In [1]: import numpy as np

In [2]: np.set_printoptions(precision=3, suppress=True, linewidth=100)

In [3]: K = np.load("data.npy")

In [4]: K
Out[4]: 
array([[0, 0, 0],
       [0, 0, 1],
       [0, 1, 0]])

In [5]: blk = np.stack([K, 3 * K, K[::-1]])

In [6]: np.linalg.matrix_rank(blk)
Out[6]: array([2, 2, 2])

In [7]: print(np.linalg.det(blk))
[0. 0. 0.]

In [8]: (blk @ K.T).shape
Out[8]: (3, 3, 3)

In [9]: print(blk.shape)
(3, 3, 3)

In [10]: print(np.einsum("bij,cij->bc", blk, blk))
[[ 2  6  1]
 [ 6 18  3]
 [ 1  3  2]]

In [11]: np.linalg.pinv(K)
Out[11]: 
array([[0., 0., 0.],
       [0., 0., 1.],
       [0., 1., 0.]])

In [12]: K[:, 2] @ K[:, 0]
Out[12]: np.int64(0)

In [13]: np.linalg.norm(K, axis=0)
Out[13]: array([0., 1., 1.])

In [14]: K @ K.T
Out[14]: 
array([[0, 0, 0],
       [0, 1, 0],
       [0, 0, 1]])

In [15]: np.abs(np.diag(np.linalg.qr(K)[1])) > 1e-9
Out[15]: array([False,  True,  True])

In [16]: np.linalg.lstsq(K[:-1].T, K[-1])[2]
Out[16]: np.int32(1)

In [17]: data = np.loadtxt("x.csv", delimiter=",")

In [18]: data
Out[18]: 
array([[ 1.2  ,  1.3  ,  3.699],
       [ 1.5  ,  1.2  ,  4.643],
       [-0.6  , -0.7  , -1.681],
       [ 1.6  , -0.7  ,  4.762],
       [ 0.   ,  0.6  ,  0.149],
       [-0.4  , -0.7  , -1.152],
       [-0.4  ,  0.6  , -1.069],
       [ 0.3  , -1.1  ,  0.78 ],
       [ 1.3  ,  2.4  ,  3.904],
       [ 0.6  , -0.9  ,  1.73 ],
       [ 0.7  , -1.4  ,  2.165],
       [ 1.6  , -0.3  ,  4.63 ],
       [-0.3  ,  0.   , -0.956],
       [-0.5  , -0.2  , -1.485],
       [ 1.   ,  1.9  ,  2.966],
       [ 1.7  ,  0.6  ,  5.102],
       [-1.3  ,  0.   , -3.973],
       [ 0.3  ,  1.3  ,  0.833],
       [-0.3  , -1.7  , -1.02 ]])

In [19]: proj = data @ np.linalg.solve(data.T @ data, data.T)

In [20]: np.allclose(proj @ proj, proj)
Out[20]: True

In [21]: idx = data[:, 1] > np.median(data[:, 1])

In [22]: r0 = data[idx].mean(axis=0) - data[~idx].mean(axis=0)

In [23]: r0
Out[23]: array([0.698, 1.938, 2.183])

In [24]: np.argsort(-np.abs(r0).round(6), kind="stable")
Out[24]: array([2, 1, 0])

In [25]: cov = data.T @ data

In [26]: np.allclose(cov, cov.T)
Out[26]: True

In [27]: cov
Out[27]: 
array([[ 18.22 ,   7.41 ,  54.58 ],
       [  7.41 ,  23.74 ,  22.823],
       [ 54.58 ,  22.823, 163.667]])

In [28]: np.linalg.matrix_rank(cov)
Out[28]: np.int64(3)

In [29]: ev, evecs = np.linalg.eigh(cov)

In [30]: vec = np.array([-3, -3, 2])

In [31]: np.round(np.abs(cov).sum(axis=1).max(), 3), round(np.abs(ev).max(), 3)
Out[31]: (np.float64(241.07), np.float64(185.431))

In [32]: print(evecs * np.abs(ev) @ evecs.T)
[[ 18.22    7.41   54.58 ]
 [  7.41   23.74   22.823]
 [ 54.58   22.823 163.667]]

In [33]: (np.sign(evecs[:, -1].round(6)) == np.sign(evecs[0, -1].round(6))).astype(int)
Out[33]: array([1, 1, 1])

In [34]: np.round(vec @ cov @ vec, 3)
Out[34]: np.float64(236.854)

In [35]: Ac = data - data.mean(axis=0)

In [36]: left, sv, vt = np.linalg.svd(Ac, full_matrices=False)

In [37]: print(vt[0] * np.sign(vt[0, np.abs(vt[0]).argmax()]))
[0.312 0.162 0.936]

In [38]: (np.sign(left[:, 0]) == np.sign(left[0, 0])).astype(int)
Out[38]: array([1, 1, 0, 1, 0, 0, 0, 0, 1, 1, 1, 1, 0, 0, 1, 1, 0, 0, 0])

In [39]: np.abs(vt[0]).argmax()
Out[39]: np.int64(2)

In [40]: np.searchsorted(np.cumsum(sv ** 2) / (sv ** 2).sum(), 0.9) + 1
Out[40]: np.int64(2)

In [41]: np.round(sv ** 2 / (sv ** 2).sum(), 3) + 0
Out[41]: array([0.883, 0.117, 0.   ])

In [42]: round(float((sv ** 2).sum() ** 2 / (sv ** 4).sum()), 3)
Out[42]: 1.26

In [43]: arr = np.loadtxt("run18.csv", delimiter=",")

In [44]: arr
Out[44]: 
array([[-2.,  1.,  0., -1.],
       [ 0.,  1.,  1., -1.],
       [-1.,  1.,  0.,  2.],
       [-2.,  2.,  1.,  0.]])

In [45]: vec = np.array([3, 2, 2, 2])

In [46]: (arr @ vec).argmax()
Out[46]: np.int64(2)

In [47]: np.einsum("ij,j->i", arr, vec)
Out[47]: array([-6.,  2.,  3.,  0.])

In [48]: arr @ np.eye(4)[1]
Out[48]: array([1., 1., 1., 2.])

In [49]: np.linalg.svd(arr, compute_uv=False)
Out[49]: array([3.993, 2.487, 1.358, 0.148])

In [50]: arr.mean(axis=0)
Out[50]: array([-1.25,  1.25,  0.5 ,  0.  ])

In [51]: np.abs(arr).max()
Out[51]: np.float64(2.0)

In [52]: arr.sum(axis=0)
Out[52]: array([-5.,  5.,  2.,  0.])

In [53]: print(np.linalg.matrix_rank(arr))
4

In [54]: np.unravel_index(np.abs(arr).argmax(), arr.shape)
Out[54]: (np.int64(0), np.int64(0))

In [55]: np.allclose(arr @ arr.T, arr.T @ arr)
Out[55]: False

In [56]: print(np.linalg.matrix_power(arr, 2))
[[ 6. -3.  0.  1.]
 [ 1.  0.  0.  1.]
 [-2.  4.  3.  0.]
 [ 3.  1.  2.  2.]]

In [57]: np.allclose(arr, arr.T)
Out[57]: False

In [58]: np.trace(arr)
Out[58]: np.float64(-1.0)

In [59]: mat = np.load("out6.npy")

In [60]: print(mat)
[[ 5 -4  2 -5  3 -5  0 -1]
 [-4 -5  4  1  2  1  4  4]
 [ 3  5  4  4  2  3 -1  4]
 [-4  2  1 -1 -2  0  5  4]
 [-4  2  1 -1 -2  0  5  4]]

In [61]: left, sv, vt = np.linalg.svd(mat)

In [62]: np.argmax(sv[:-1] / (sv[1:] + 1e-6)) + 1
Out[62]: np.int64(4)

In [63]: B = left[:, :4] @ np.diag(sv[:4]) @ vt[:4]

In [64]: print(np.linalg.matrix_rank(mat, rtol=0.05))
4

In [65]: np.linalg.matrix_rank(B)
Out[65]: np.int64(4)

In [66]: feats = np.load("sample17.npy")

In [67]: feats
Out[67]: 
array([[-1.,  1.,  1.,  1.,  1.,  1.,  1.],
       [ 1., -1.,  1.,  1.,  1.,  1.,  1.],
       [ 1.,  1., -1.,  1.,  1.,  1.,  1.],
       [ 1.,  1.,  1., -1.,  1.,  1.,  1.],
       [ 1.,  1.,  1.,  1., -1.,  1.,  1.],
       [ 1.,  1.,  1.,  1.,  1., -1.,  1.],
       [ 1.,  1.,  1.,  1.,  1.,  1., -1.]])

In [68]: np.sort(np.abs(np.fft.fft(feats[0]))), np.sort(np.linalg.svd(feats, compute_uv=False))
Out[68]: (array([2., 2., 2., 2., 2., 2., 5.]), array([2., 2., 2., 2., 2., 2., 5.]))

In [69]: feats @ (-1.0) ** np.arange(7)
Out[69]: array([-1.,  3., -1.,  3., -1.,  3., -1.])

In [70]: np.fft.fft(feats[0])
Out[70]: array([ 5.+0.j, -2.+0.j, -2.+0.j, -2.+0.j, -2.+0.j, -2.+0.j, -2.+0.j])

In [71]: print(np.allclose(feats @ feats.T, feats.T @ feats))
True

In [72]: cov = np.cov(data, rowvar=False)

In [73]: cov
Out[73]: 
array([[0.825, 0.36 , 2.47 ],
       [0.36 , 1.305, 1.113],
       [2.47 , 1.113, 7.405]])

In [74]: cov.shape
Out[74]: (3, 3)

In [75]: data.std(axis=0)
Out[75]: array([0.884, 1.112, 2.649])

In [76]: np.all(np.linalg.eigvalsh(feats) > 0)
Out[76]: np.False_

In [77]: round(float(np.linalg.eigvalsh(feats).min()), 3)
Out[77]: -2.0

In [78]: r0 = np.array([-4, 5, 0])

In [79]: np.array([np.convolve(row, r0, "same") for row in K])
Out[79]: 
array([[ 0,  0,  0],
       [ 0, -4,  5],
       [-4,  5,  0]])

In [80]: np.cross(K[1, :3], K[2, :3])
Out[80]: array([-1,  0,  0])

In [81]: print(np.convolve(K[1], r0))
[ 0  0 -4  5  0]

In [82]: np.correlate(K[1], K[2], "full")
Out[82]: array([0, 0, 0, 1, 0])

In [83]: ev, evecs = np.linalg.eigh(feats)

In [84]: vec = np.array([3, -1, -2, 2, 3, -1, 1])

In [85]: np.linalg.eigvalsh(feats[1:, 1:])
Out[85]: array([-2., -2., -2., -2., -2.,  4.])

In [86]: (np.sign(evecs[:, -1].round(6)) == np.sign(evecs[0, -1].round(6))).astype(int)
Out[86]: array([1, 1, 1, 1, 1, 1, 1])

In [87]: np.abs(feats).sum(axis=1).max(), np.round(np.abs(ev).max(), 3)
Out[87]: (np.float64(7.0), np.float64(5.0))

In [88]: A = np.loadtxt("block18.csv", delimiter=",")

In [89]: print(A)
[[  1.002   0.151  -1.636]
 [ -1.339 -10.334   5.541]
 [  1.34    3.4    -2.599]
 [  1.507  -5.454  -4.028]
 [  0.085   9.161   5.731]
 [ -1.708   2.109   5.54 ]
 [  2.151   0.258   2.318]
 [  3.891  -9.816  -0.146]
 [  2.297   1.432  -1.125]
 [ -0.979  -2.811  -6.234]
 [  1.872   2.559   4.253]
 [  2.494   3.651  -2.317]
 [  2.171  -3.267  -1.457]
 [  2.275   0.411   6.046]
 [  2.415   8.066  -4.118]
 [ -1.917   6.032  -7.914]
 [ -2.908   5.183  -1.169]]

In [90]: A @ A
---------------------------------------------------------------------------
ValueError                                Traceback (most recent call last)
Cell In[90], line 1
----> 1 A @ A

ValueError: matmul: Input operand 1 has a mismatch in its core dimension 0, with gufunc signature (n?,k),(k,m?)->(n?,m?) (size 17 is different from 3)

In [91]: cov = A.T @ A

In [92]: np.diag(cov)
Out[92]: array([ 73.366, 501.894, 308.507])

In [93]: round(np.trace(cov), 3), round(float((A ** 2).sum()), 3)
Out[93]: (np.float64(883.768), 883.768)

In [94]: print(cov)
[[ 73.366 -23.514   1.75 ]
 [-23.514 501.894 -39.589]
 [  1.75  -39.589 308.507]]

In [95]: (A @ A.T).shape
Out[95]: (17, 17)

In [96]: X = np.load("mat.npy")

In [97]: X
Out[97]: 
array([[6., 1., 1.],
       [1., 6., 1.],
       [1., 1., 6.]])

In [98]: ev, evecs = np.linalg.eig(X)

In [99]: np.sort(np.linalg.eigvals(X @ X))
Out[99]: array([25., 25., 64.])

In [100]: np.sort(np.linalg.eigvals(X.T))
Out[100]: array([5., 5., 8.])

In [101]: ev
Out[101]: array([5., 8., 5.])

In [102]: print(np.round(X @ evecs[:, 0] - ev[0] * evecs[:, 0], 3) + 0)
[0. 0. 0.]
